$ python3 -q
>>> import numpy as np
>>> import numpy.linalg as la
>>> np.set_printoptions(precision=2, suppress=True, linewidth=200, sign=" ")
>>> X = np.loadtxt("m.csv", delimiter=",")
>>> X
array([[ 3.,  1.,  1.,  1.],
       [ 1.,  3.,  1.,  1.],
       [ 1.,  1.,  3.,  1.],
       [ 1.,  1.,  1.,  3.]])
>>> Q, evecs = la.qr(X[:, :3])[0], la.qr(X[:, 3:])[0]
>>> sig = la.svd(Q.T @ evecs, compute_uv=False)
>>> (sig > 0.9).sum()
np.int64(0)
>>> sig
array([ 0.76])
>>> round(float(la.norm(Q @ Q.T - evecs @ evecs.T, 2)), 2)
1.0
>>> np.degrees(np.arccos(sig.clip(0, 1)))
array([ 40.89])
>>> def softmax(z):
...     e = np.exp(z - z.max(axis=-1, keepdims=True))
...     return e / e.sum(axis=-1, keepdims=True)
... 
>>> softmax(X).sum(axis=1)
array([ 1.,  1.,  1.,  1.])
>>> softmax(X[1] + 5)
array([ 0.1 ,  0.71,  0.1 ,  0.1 ])
>>> softmax(X[1])
array([ 0.1 ,  0.71,  0.1 ,  0.1 ])
>>> scores = X @ X.T / np.sqrt(4)
>>> softmax(scores)
array([[ 0.71,  0.1 ,  0.1 ,  0.1 ],
       [ 0.1 ,  0.71,  0.1 ,  0.1 ],
       [ 0.1 ,  0.1 ,  0.71,  0.1 ],
       [ 0.1 ,  0.1 ,  0.1 ,  0.71]])
>>> x0 = np.ones(4)
>>> for _ in range(6):
...     x0 = X @ x0
...     x0 /= la.norm(x0)
...     print(round(x0 @ X @ x0, 2))
... 
6.0
6.0
6.0
6.0
6.0
6.0
>>> x0
array([ 0.5,  0.5,  0.5,  0.5])
>>> evals, evecs = la.eigh(X)
>>> np.unique(evals.round(6) + 0, return_counts=True)[1]
array([ 3,  1])
>>> np.abs(evecs[:, -1]).round(6).argmax()
np.int64(0)
>>> (evals > 1e-8).sum(), (evals < -1e-8).sum()
(np.int64(4), np.int64(0))
>>> evecs @ np.diag(evals) @ evecs.T
array([[ 3.,  1.,  1.,  1.],
       [ 1.,  3.,  1.,  1.],
       [ 1.,  1.,  3.,  1.],
       [ 1.,  1.,  1.,  3.]])
>>> np.round(evecs.T @ X @ evecs, 2) + 0
array([[ 2.,  0.,  0.,  0.],
       [ 0.,  2.,  0.,  0.],
       [ 0.,  0.,  2.,  0.],
       [ 0.,  0.,  0.,  6.]])
>>> J = np.load("sample17.npy")
>>> J
array([[ 142,  134,  146],
       [ 134,  202,  178],
       [ 146,  178,  226]])
>>> np.round(softmax(10 * J[1]), 2) + 0
array([ 0.,  1.,  0.])
>>> np.round(softmax(J[1]), 2) + 0
array([ 0.,  1.,  0.])
>>> scores = J @ J.T / np.sqrt(3)
>>> softmax(scores + np.triu(np.full(scores.shape, -np.inf), 1))
array([[ 1.,  0.,  0.],
       [ 0.,  1.,  0.],
       [ 0.,  0.,  1.]])
>>> softmax(scores)
array([[ 0.,  0.,  1.],
       [ 0.,  0.,  1.],
       [ 0.,  0.,  1.]])
>>> softmax(scores).round(6).argmax(axis=1)
array([ 2,  2,  2])
>>> evals, evecs = la.eig(J)
>>> np.round(np.sort(la.eigvals(la.inv(J))), 2) + 0
array([ 0.  ,  0.03,  0.03])
>>> round(np.prod(evals), 2)
np.float64(584352.0)
>>> np.round(J @ evecs[:, 0] - evals[0] * evecs[:, 0], 2) + 0
array([ 0.,  0.,  0.])
>>> np.sort(la.eigvals(J.T))
array([  32.08,   36.32,  501.61])
>>> np.round(la.norm(X, 1), 2), np.round(la.norm(X, np.inf), 2)
(np.float64(6.0), np.float64(6.0))
>>> X[3] @ X[0]
np.float64(8.0)
>>> la.norm(X, axis=1)
array([ 3.46,  3.46,  3.46,  3.46])
>>> x0 = np.array([5, -5, -5])
>>> (J * x0).sum(axis=1)
array([ -690, -1230, -1290])
>>> np.einsum("ij,j->i", J, x0)
array([ -690, -1230, -1290])
>>> J @ np.eye(3)[1]
array([ 134.,  202.,  178.])
>>> la.norm(J @ x0) <= la.norm(J, 2) * la.norm(x0) + 1e-9
np.True_
>>> left, sig, VT = la.svd(J)
>>> np.argmax(sig[:-1] / (sig[1:] + 1e-6)) + 1
np.int64(1)
>>> sig
array([ 501.61,   36.32,   32.08])
>>> B = left[:, :1] @ np.diag(sig[:1]) @ VT[:1]
>>> B
array([[ 116.84,  144.46,  155.2 ],
       [ 144.46,  178.62,  191.89],
       [ 155.2 ,  191.89,  206.15]])
>>> round(la.norm(J - B) / la.norm(J), 2)
np.float64(0.1)
>>> round(float(la.norm(J - B, 2)), 2), np.round(sig[1], 2)
(36.32, np.float64(36.32))
>>> la.matrix_rank(B)
np.int64(1)
>>> E = np.array([[0.0, 0.0, -2.0], [0.0, 0.0, 0.0], [-2.0, 0.0, 0.0]])
>>> B = np.array([[3, -1, 0], [-2, 0, 3], [-2, -1, 3]])
>>> B.T @ E.T
array([[ 4.,  0., -6.],
       [ 2.,  0.,  2.],
       [-6.,  0.,  0.]])
>>> la.matrix_rank(np.vstack([E, B.T]))
np.int64(3)
>>> np.einsum("ik,kj->ji", E, B)
array([[ 4.,  0., -6.],
       [ 2.,  0.,  2.],
       [-6.,  0.,  0.]])
>>> evals, evecs = la.eigh(E)
>>> x0 = np.array([-7, 4, -3])
>>> evecs * np.maximum(evals, 0) @ evecs.T
array([[ 1.,  0., -1.],
       [ 0.,  0.,  0.],
       [-1.,  0.,  1.]])
>>> x0 @ E @ x0
np.float64(-84.0)
>>> np.unique(E.round(6), axis=0).shape
(3, 3)
>>> np.allclose(E[:-1].T @ la.lstsq(E[:-1].T, E[-1])[0], E[-1])
False
>>> data = np.array([[0, 1, 1], [1, 2, 0], [3, 7, 1]])
>>> np.allclose(data @ data.T, data.T @ data)
False
>>> np.allclose(data, data.T)
False
>>> data @ data
array([[  4,   9,   1],
       [  2,   5,   1],
       [ 10,  24,   4]])
>>> (data + data.T) / 2
array([[ 0. ,  1. ,  2. ],
       [ 1. ,  2. ,  3.5],
       [ 2. ,  3.5,  1. ]])
>>> np.trace(data)
np.int64(3)
>>> np.abs(np.diag(la.qr(data)[1])) > 1e-9
array([ True,  True, False])
>>> np.allclose(data[:-1].T @ la.lstsq(data[:-1].T, data[-1])[0], data[-1])
True
>>> la.lstsq(data[:-1].T, data[-1])[2]
np.int32(2)
>>> rk = la.matrix_rank(data)
>>> rk
np.int64(2)
>>> ns = la.svd(data)[2][rk:].T
>>> np.round(data @ ns, 2) + 0
array([[ 0.],
       [ 0.],
       [ 0.]])
>>> [int(la.matrix_rank(np.delete(data, i, axis=0))) for i in range(3)]
[2, 2, 2]
>>> ns.shape
(3, 1)
>>> ns[:, 0] / ns[np.abs(ns[:, 0]).round(6).argmax(), 0]
array([ 1. , -0.5,  0.5])
>>> [int(la.matrix_rank(data[:i])) for i in range(1, len(data) + 1)]
[1, 2, 2]
>>> ns @ ns.T
array([[ 0.67, -0.33,  0.33],
       [-0.33,  0.17, -0.17],
       [ 0.33, -0.17,  0.17]])
>>> B = np.array([[2, 3], [2, 8]])
>>> cent = np.kron(B, data)
>>> round(float(la.norm(cent, 2)), 2), round(float(la.norm(B, 2) * la.norm(data, 2)), 2)
(71.99, 71.99)
>>> arr = np.loadtxt("case14.csv", delimiter=",")
>>> arr
array([[ 14.06,   7.42,  -6.83],
       [ 28.08,   7.69, -14.21],
       [ 11.75,   4.09,  -4.24],
       [ -8.1 ,  -6.64,  10.53],
       [ -0.32,  -1.17,   4.21],
       [  5.01,   1.65,   0.27],
       [ 25.68,  11.99, -14.76],
       [ 18.5 ,   2.55,  -7.1 ],
       [ -9.39,  -6.46,  11.12],
       [  4.01,   5.22,  -0.7 ],
       [ 11.66,   0.63,  -2.75],
       [ 13.11, -10.81,   1.26],
       [-16.2 , -12.18,  17.03],
       [ 23.83,   7.75, -12.03],
       [  6.46,  -6.41,   2.88],
       [  8.99,   6.78,  -3.93],
       [-28.22, -18.56,  25.92],
       [ 12.49, -13.96,   2.9 ],
       [  6.29,  -0.94,   0.68],
       [  7.25,  -9.7 ,   3.83],
       [ 29.49,  -1.53, -11.1 ],
       [  5.67,   6.55,  -2.11],
       [-10.54,  -7.65,  12.21]])
>>> C2 = arr.T @ arr
>>> la.matrix_rank(C2)
np.int64(3)
>>> (arr @ arr.T).shape
(23, 23)
>>> la.eigvalsh(C2)[::-1]
array([ 8015.65,  1291.59,   108.42])
>>> np.allclose(C2, C2.T)
True
>>> np.sort(la.eigvals(E).real)
array([-2.,  0.,  2.])
>>> (la.matrix_power((E != 0) + (E.T != 0) + np.eye(3), 3) > 0).astype(int)
array([[ 1,  0,  1],
       [ 0,  1,  0],
       [ 1,  0,  1]])
>>> round(la.det(E), 2)
np.float64(0.0)
>>> E @ E
array([[ 4.,  0.,  0.],
       [ 0.,  0.,  0.],
       [ 0.,  0.,  4.]])
>>> W0 = np.load("dump.npy")
>>> W0
array([[ 2,  0,  2,  0,  2,  0],
       [-3, -3, -3, -3, -3, -3],
       [ 3,  2,  3,  2,  3,  2],
       [ 2,  0,  2,  0,  2,  0],
       [-3, -3, -3, -3, -3, -3],
       [ 3,  2,  3,  2,  3,  2]])
>>> left, sig, VT = la.svd(W0)
>>> sig.round(2) + 0
array([ 14.11,   3.32,   0.  ,   0.  ,   0.  ,   0.  ])
>>> B = left[:, :2] @ np.diag(sig[:2]) @ VT[:2]
>>> la.matrix_rank(W0, rtol=0.05)
np.int64(2)
>>> round(la.norm(W0 - B, 2), 2), np.round(sig[2], 2)
(np.float64(0.0), np.float64(0.0))
>>> round(float(la.norm(W0 - B) / la.norm(W0)), 2)
0.0
